$ ipython --no-banner

In [1]: import numpy as np

In [2]: from numpy import linalg as LA

In [3]: np.set_printoptions(suppress=True, linewidth=200)

In [4]: def tidy(a):
   ...:     return np.round(a, 3) + 0
   ...: 

In [5]: r0 = np.array([3, 4, -2, 1])

In [6]: r1 = np.array([3, 1, 3, 2])

In [7]: F = r0[:, None] + r1[None, :]

In [8]: print(F)
[[ 6  4  6  5]
 [ 7  5  7  6]
 [ 1 -1  1  0]
 [ 4  2  4  3]]

In [9]: # column 2 repeats column 0

In [10]: rank = LA.matrix_rank(F)

In [11]: print(rank)
2

In [12]: N = LA.svd(F)[2][rank:].T

In [13]: print(LA.matrix_rank(F.T @ F), LA.matrix_rank(F @ F.T))
2 2

In [14]: print(tidy(N @ N.T))
[[ 0.545  0.091 -0.455 -0.182]
 [ 0.091  0.182  0.091 -0.364]
 [-0.455  0.091  0.545 -0.182]
 [-0.182 -0.364 -0.182  0.727]]

In [15]: print(tidy(F @ N))
[[0. 0.]
 [0. 0.]
 [0. 0.]
 [0. 0.]]

In [16]: print(np.allclose(F @ N, 0))
True

In [17]: print([int(LA.matrix_rank(np.delete(F, i, axis=0))) for i in range(4)])
[2, 2, 2, 2]

In [18]: print([int(LA.matrix_rank(F[:, :j + 1])) for j in range(4)])
[1, 2, 2, 2]

In [19]: print([int(LA.matrix_rank(F[:i])) for i in range(1, len(F) + 1)])
[1, 2, 2, 2]

In [20]: Uu, sv, vt = LA.svd(F)

In [21]: evecs = vt[:(sv > 1e-8).sum()]

In [22]: rng = np.random.default_rng(6360)

In [23]: vec = F[3] + -1 * F[1] + rng.integers(2) * np.eye(4)[0]

In [24]: print(vec)
[-2. -3. -3. -3.]

In [25]: print(LA.matrix_rank(np.vstack([F, vec])))
3

In [26]: print(tidy(LA.norm(vec - evecs.T @ evecs @ vec)))
0.739

In [27]: print(tidy(evecs.T @ evecs))
[[ 0.455 -0.091  0.455  0.182]
 [-0.091  0.818 -0.091  0.364]
 [ 0.455 -0.091  0.455  0.182]
 [ 0.182  0.364  0.182  0.273]]

In [28]: print(np.unique(F.round(6), axis=0).shape)
(4, 4)

In [29]: print(LA.lstsq(F[:-1].T, F[-1])[2])
2

In [30]: print(np.abs(np.diag(LA.qr(F)[1])) > 1e-9)
[ True  True False False]

In [31]: feats = np.load("block17.npy")

In [32]: print(feats)
[[-17  -1   2   1]
 [  1 -17  -1   2]
 [  3   0  -1   2]
 [  2  -3  -3  -1]]

In [33]: O = feats.astype(float).copy()

In [34]: for j in range(4):
    ...:     O[:, j] -= O[:, :j] @ (O[:, :j].T @ O[:, j])
    ...:     O[:, j] /= LA.norm(O[:, j])
    ...: 

In [35]: print(tidy(O.T @ O))
[[1. 0. 0. 0.]
 [0. 1. 0. 0.]
 [0. 0. 1. 0.]
 [0. 0. 0. 1.]]

In [36]: print(tidy(O.T @ feats))
[[17.407 -0.345 -2.528 -0.632]
 [ 0.    17.288  1.338 -1.864]
 [ 0.     0.     2.612  0.726]
 [ 0.     0.     0.     2.367]]

In [37]: other = np.array([[3], [3], [3]])

In [38]: Z = np.array([[2, -1, -2, 1]])

In [39]: mat = other @ Z + 0.05 * rng.normal(size=(3, 4))

In [40]: print(tidy(mat))
[[ 5.977 -3.068 -6.012  2.918]
 [ 5.95  -2.918 -5.991  3.087]
 [ 5.963 -2.981 -6.001  2.999]]

In [41]: other = mat + rng.integers(-2, 3, (3, 1)) @ rng.integers(-2, 3, (1, 4))

In [42]: print(tidy(other))
[[ 1.977 -5.068 -6.012  4.918]
 [ 7.95  -1.918 -5.991  2.087]
 [ 9.963 -0.981 -6.001  0.999]]

In [43]: print(tidy(other - mat))
[[-4. -2.  0.  2.]
 [ 2.  1.  0. -1.]
 [ 4.  2.  0. -2.]]

In [44]: print(np.abs(other - mat).sum(axis=1))
[8. 4. 8.]

In [45]: print(LA.cond(mat) > 100)
True

In [46]: arr = np.load("a.npy")

In [47]: print(arr)
[[ 2  0]
 [-1 -3]
 [ 0 -2]
 [-1 -3]]

In [48]: r0, r1 = arr[0], arr[2]

In [49]: print(r0 @ r1)
0

In [50]: p = (r0 @ r1) / (r0 @ r0) * r0

In [51]: print(np.outer(r0, r1))
[[ 0 -4]
 [ 0  0]]

In [52]: print(tidy(LA.norm(r0 + r1) ** 2 + LA.norm(r0 - r1) ** 2))
16.0

In [53]: print(r1 - p)
[ 0. -2.]

In [54]: O, R = LA.qr(arr)

In [55]: print(O.shape, R.shape)
(4, 2) (2, 2)

In [56]: print(np.trace(O @ O.T))
2.0

In [57]: print(tidy(np.abs(np.diag(R))))
[2.449 4.   ]

In [58]: K = np.load("out6.npy")

In [59]: print(tidy(K))
[[ 0.     0.831 -0.557]
 [-0.91   0.23   0.344]
 [-0.414 -0.507 -0.756]]

In [60]: vec = np.array([0, 2, -2])

In [61]: y = K @ vec

In [62]: beta, lr = np.zeros(3), 1 / LA.norm(K, 2) ** 2

In [63]: for i in range(6):
    ...:     beta -= lr * K.T @ (K @ beta - y)
    ...:     if i % 1 == 0: print(i, round(LA.norm(K @ beta - y), 3))
    ...: 
0 0.0
1 0.0
2 0.0
3 0.0
4 0.0
5 0.0

In [64]: print(tidy(LA.cond(K)))
1.0

In [65]: z = rng.permutation(3)

In [66]: other = K[:, z] * rng.choice([-1, 1], 3)

In [67]: print(tidy(other))
[[ 0.557  0.     0.831]
 [-0.344  0.91   0.23 ]
 [ 0.756  0.414 -0.507]]

In [68]: Uu, _, vt = LA.svd(K.T @ other)

In [69]: print(z)
[2 0 1]

In [70]: print(tidy(LA.lstsq(K, other)[0]))
[[ 0. -1.  0.]
 [ 0.  0.  1.]
 [-1.  0.  0.]]

In [71]: print(tidy(K[:, 1] @ K[:, 2]))
0.0

In [72]: W0 = np.array([[0, 0, 0, 0], [0, 0, 0, 0], [0, 0, 0, 1], [0, 0, 1, 0]])

In [73]: print(W0)
[[0 0 0 0]
 [0 0 0 0]
 [0 0 0 1]
 [0 0 1 0]]

In [74]: # looks like rank 2

In [75]: print(tidy(LA.norm(W0, 2)))
1.0

In [76]: print(tidy(LA.norm(W0, "nuc")))
2.0

In [77]: print(tidy(LA.norm(W0, axis=1)))
[0. 0. 1. 1.]

In [78]: rank = LA.matrix_rank(W0)

In [79]: print(rank)
2

In [80]: N = LA.svd(W0)[2][rank:].T

In [81]: print(N.shape)
(4, 2)

In [82]: print([int(LA.matrix_rank(W0[:i])) for i in range(1, len(W0) + 1)])
[0, 0, 1, 2]

In [83]: print(N @ N.T)
[[1. 0. 0. 0.]
 [0. 1. 0. 0.]
 [0. 0. 0. 0.]
 [0. 0. 0. 0.]]

In [84]: print([int(LA.matrix_rank(W0[:, :j + 1])) for j in range(4)])
[0, 0, 1, 2]

In [85]: print([int(LA.matrix_rank(np.delete(W0, i, axis=0))) for i in range(4)])
[2, 2, 1, 1]

In [86]: evals, evecs = LA.eigh(W0)

In [87]: vec = np.array([0, 0, -2, 0])

In [88]: print(np.abs(W0).sum(axis=1).max(), np.abs(evals).max())
1 1.0

In [89]: print(tidy(evecs * np.maximum(evals, 0) @ evecs.T))
[[0.  0.  0.  0. ]
 [0.  0.  0.  0. ]
 [0.  0.  0.5 0.5]
 [0.  0.  0.5 0.5]]

In [90]: print(tidy(LA.eigvalsh(W0[1:, 1:])))
[-1.  0.  1.]

In [91]: print(vec @ W0 @ vec / (vec @ vec), evals[0], evals[-1])
0.0 -1.0 1.0

In [92]: print((np.sign(evecs[:, -1].round(6)) == np.sign(evecs[0, -1].round(6))).astype(int))
[1 1 0 0]

In [93]: print(vec @ W0 @ vec)
0

In [94]: print(np.allclose(W0[:-1].T @ LA.lstsq(W0[:-1].T, W0[-1])[0], W0[-1]))
False

In [95]: print(tidy(W0 @ LA.pinv(W0) @ W0))
[[0. 0. 0. 0.]
 [0. 0. 0. 0.]
 [0. 0. 0. 1.]
 [0. 0. 1. 0.]]

In [96]: print(np.abs(np.diag(LA.qr(W0)[1])) > 1e-9)
[False False  True  True]

In [97]: print(tidy(np.trace(LA.pinv(W0) @ W0)))
2.0
